% python3 -q
>>> import numpy as np
>>> from numpy import linalg as LA
>>> np.set_printoptions(precision=1, suppress=True, linewidth=200)
>>> tidy = lambda a: np.round(a, 1) + 0
>>> M = np.load("out4.npy")
>>> M
array([[ 3.7, -0.4, -0.1],
       [-0.4,  3.1,  0.4],
       [-0.1,  0.4,  2.1]])
>>> vals, evecs = LA.eigh(M)
>>> np.unique(vals.round(6) + 0, return_counts=True)[1]
array([1, 1, 1])
>>> tidy(LA.eigvalsh(M @ M))
array([ 3.8,  9. , 15.5])
>>> tidy(np.abs(evecs[:, -1]))
array([0.9, 0.5, 0.2])
>>> tidy(evecs @ np.diag(vals) @ evecs.T)
array([[ 3.7, -0.4, -0.1],
       [-0.4,  3.1,  0.4],
       [-0.1,  0.4,  2.1]])
>>> tidy(vals.sum()), np.trace(M)
(np.float64(8.9), np.float64(8.9))
>>> x0 = np.ones(3)
>>> for _ in range(3):
...     x0 = M @ x0
...     x0 /= LA.norm(x0)
...     print(round(x0 @ M @ x0, 1))
... 
3.0
3.0
3.1
>>> tidy(x0)
array([0.7, 0.6, 0.3])
>>> tidy(LA.eigvalsh(M)[-1])
np.float64(3.9)
>>> rng = np.random.default_rng(723)
>>> labels = rng.permutation(3)
>>> M2 = M[:, labels] * rng.choice([-1, 1], 3)
>>> M2
array([[-0.1, -3.7, -0.4],
       [ 0.4,  0.4,  3.1],
       [ 2.1,  0.1,  0.4]])
>>> U, _, vt = LA.svd(M.T @ M2)
>>> tidy(LA.lstsq(M, M2)[0])
array([[ 0., -1.,  0.],
       [ 0.,  0.,  1.],
       [ 1.,  0.,  0.]])
>>> tidy(U @ vt)
array([[ 0., -1.,  0.],
       [ 0.,  0.,  1.],
       [ 1.,  0.,  0.]])
>>> A = np.loadtxt("dump.csv", delimiter=",")
>>> A
array([[ 4., -2.,  6., -8.,  4.],
       [ 4., -5., -1.,  0.,  2.],
       [-8.,  7., -5.,  8., -6.],
       [ 5., -4.,  4., -6.,  4.]])
>>> A[2] @ A[3]
np.float64(-160.0)
>>> tidy(LA.norm(A[2] - A[3]))
np.float64(25.8)
>>> tidy(LA.norm(A, axis=0))
array([11. ,  9.7,  8.8, 12.8,  8.5])
>>> tidy(LA.norm(A, 1)), tidy(LA.norm(A, np.inf))
(np.float64(22.0), np.float64(34.0))
>>> tidy(LA.norm(A, axis=1))
array([11.7,  6.8, 15.4, 10.4])
>>> tidy(LA.norm(A, 2))
np.float64(22.0)
>>> tidy(LA.norm(A[2], 1)), tidy(LA.norm(A[2], np.inf))
(np.float64(34.0), np.float64(8.0))
>>> LA.norm(A, axis=1).argmax()
np.int64(2)
>>> gram = A.T @ A
>>> tidy(LA.eigvalsh(gram)[::-1])
array([485.3,  43.7,   0. ,   0. ,   0. ])
>>> tidy(LA.svd(A, compute_uv=False) ** 2)
array([485.3,  43.7,   0. ,   0. ])
>>> np.diag(gram)
array([121.,  94.,  78., 164.,  72.])
>>> LA.matrix_rank(gram)
np.int64(2)
>>> np.trace(gram), (A ** 2).sum()
(np.float64(529.0), np.float64(529.0))
>>> np.allclose(gram, gram.T)
True
>>> LA.matrix_rank(A, rtol=0.1)
np.int64(2)
>>> U, sv, vt = LA.svd(A)
>>> tidy(sv)
array([22. ,  6.6,  0. ,  0. ])
>>> M2 = U[:, :2] @ np.diag(sv[:2]) @ vt[:2]
>>> tidy(LA.norm(A - M2) / LA.norm(A))
np.float64(0.0)
>>> tidy(M2)
array([[ 4., -2.,  6., -8.,  4.],
       [ 4., -5., -1.,  0.,  2.],
       [-8.,  7., -5.,  8., -6.],
       [ 5., -4.,  4., -6.,  4.]])
>>> LA.matrix_rank(M2)
np.int64(2)
>>> LA.matrix_rank(A, rtol=0.05)
np.int64(2)
>>> tidy(LA.norm(A - M2, 2)), tidy(sv[2])
(np.float64(0.0), np.float64(0.0))
>>> J = np.array([[0.1, -0.6, 2.5, -1.0],
...     [0.8, -1.5, 1.2, -0.6],
...     [1.7, -0.5, 0.6, -0.2],
...     [-0.9, -2.0, -1.0, 0.8],
...     [1.5, -0.7, 0.7, -0.9],
...     [0.8, -0.7, 0.8, -0.1],
...     [-0.1, 0.7, -1.3, -1.7],
...     [4.4, -0.8, 0.4, 0.9],
...     [-0.1, -0.1, -0.4, -0.9],
...     [1.3, -0.3, 0.5, 0.0],
...     [-1.2, -1.3, -1.9, 2.5],
...     [0.8, -0.7, -1.7, -0.5],
...     [1.0, 0.3, -1.0, 0.1],
...     [-0.9, 1.2, -1.0, 0.4]])
>>> J[7] *= 3
>>> tidy(J)
array([[ 0.1, -0.6,  2.5, -1. ],
       [ 0.8, -1.5,  1.2, -0.6],
       [ 1.7, -0.5,  0.6, -0.2],
       [-0.9, -2. , -1. ,  0.8],
       [ 1.5, -0.7,  0.7, -0.9],
       [ 0.8, -0.7,  0.8, -0.1],
       [-0.1,  0.7, -1.3, -1.7],
       [13.2, -2.4,  1.2,  2.7],
       [-0.1, -0.1, -0.4, -0.9],
       [ 1.3, -0.3,  0.5,  0. ],
       [-1.2, -1.3, -1.9,  2.5],
       [ 0.8, -0.7, -1.7, -0.5],
       [ 1. ,  0.3, -1. ,  0.1],
       [-0.9,  1.2, -1. ,  0.4]])
>>> cen = J - J.mean(axis=0)
>>> evecs = LA.svd(cen)[2][:1]
>>> M2 = cen - cen @ evecs.T @ evecs
>>> LA.norm(M2, axis=1).round(6).argmax()
np.int64(10)
>>> W0 = np.load("m.npy")
>>> W0
array([[9, 3, 9],
       [3, 1, 3],
       [9, 3, 9]])
>>> vals, evecs = LA.eigh(W0)
>>> x0 = np.array([3, 0, -5])
>>> tidy(LA.eigvalsh(W0[1:, 1:]))
array([ 0., 10.])
>>> np.abs(W0).sum(axis=1).max(), np.abs(vals).max()
(np.int64(21), np.float64(19.0))
>>> x0 @ W0 @ x0
np.int64(36)
>>> tidy(evecs * np.maximum(vals, 0) @ evecs.T)
array([[9., 3., 9.],
       [3., 1., 3.],
       [9., 3., 9.]])
>>> (np.sign(evecs[:, -1].round(6)) == np.sign(evecs[0, -1].round(6))).astype(int)
array([1, 1, 1])
>>> U, sv, vt = LA.svd(W0)
>>> tidy(sv)
array([19.,  0.,  0.])
>>> M2 = U[:, :1] @ np.diag(sv[:1]) @ vt[:1]
>>> tidy(M2)
array([[9., 3., 9.],
       [3., 1., 3.],
       [9., 3., 9.]])
>>> tidy(LA.norm(W0 - M2) / LA.norm(W0))
np.float64(0.0)
>>> tidy(np.abs(W0 - M2).max())
np.float64(0.0)
>>> LA.matrix_rank(M2)
np.int64(1)
>>> feats = np.loadtxt("run3.csv", delimiter=",")
>>> tidy(feats)
array([[0.2, 0.3, 0.2],
       [0.3, 0.6, 0.3],
       [0.2, 0.3, 0.2]])
>>> vals, evecs = LA.eigh(feats)
>>> tidy(LA.eigvalsh(feats + -3 * np.eye(3)))
array([-3., -3., -2.])
>>> tidy(vals.sum()), np.trace(feats)
(np.float64(1.0), np.float64(1.0))
>>> tidy(evecs @ np.diag(vals) @ evecs.T)
array([[0.2, 0.3, 0.2],
       [0.3, 0.6, 0.3],
       [0.2, 0.3, 0.2]])
>>> tidy(LA.svd(feats, compute_uv=False))
array([1., 0., 0.])
>>> tidy(vals)
array([0., 0., 1.])
>>> tidy(evecs.T @ feats @ evecs)
array([[0., 0., 0.],
       [0., 0., 0.],
       [0., 0., 1.]])
>>> x0 = np.array([0, 0, 0])
>>> (x0 - feats @ x0) @ (feats @ x0)
np.float64(0.0)
>>> feats @ x0
array([0., 0., 0.])
>>> np.trace(feats)
np.float64(1.0)
>>> tidy(LA.eigvalsh(2 * feats - np.eye(3)))
array([-1., -1.,  1.])
>>> F = np.array([[-1.0, 1.0, 0.0, 0.0],
...     [0.0, -1.0, 1.0, 0.0],
...     [0.0, 0.0, -1.0, 1.0],
...     [0.0, 0.0, 0.0, -1.0]])
>>> # triangular, det is the product of the diagonal
>>> x0 = np.array([1, 3, 3, 2])
>>> target = F @ x0
>>> b, lr = np.zeros(4), 1 / LA.norm(F, 2) ** 2
>>> for i in range(6):
...     b -= lr * F.T @ (F @ b - target)
...     if i % 2 == 0: print(i, round(LA.norm(F @ b - target), 1))
... 
0 2.2
2 1.5
4 1.3
>>> tidy(LA.cond(F))
np.float64(5.4)
>>> tidy(b)
array([-1. ,  1.1,  1.4,  1.1])
>>> labels = rng.permutation(4)
>>> labels
array([1, 3, 2, 0])
>>> M2 = F[labels][:, labels]
>>> tidy(np.sort(np.abs(LA.eigvals(M2))))
array([1., 1., 1., 1.])
>>> M2
array([[-1.,  0.,  1.,  0.],
       [ 0., -1.,  0.,  0.],
       [ 0.,  1., -1.,  0.],
       [ 1.,  0.,  0., -1.]])
>>> np.allclose(M2, F)
False
>>> np.diag(M2)
array([-1., -1., -1., -1.])
>>> tidy(LA.det(M2)), tidy(LA.det(F[labels]))
(np.float64(1.0), np.float64(1.0))
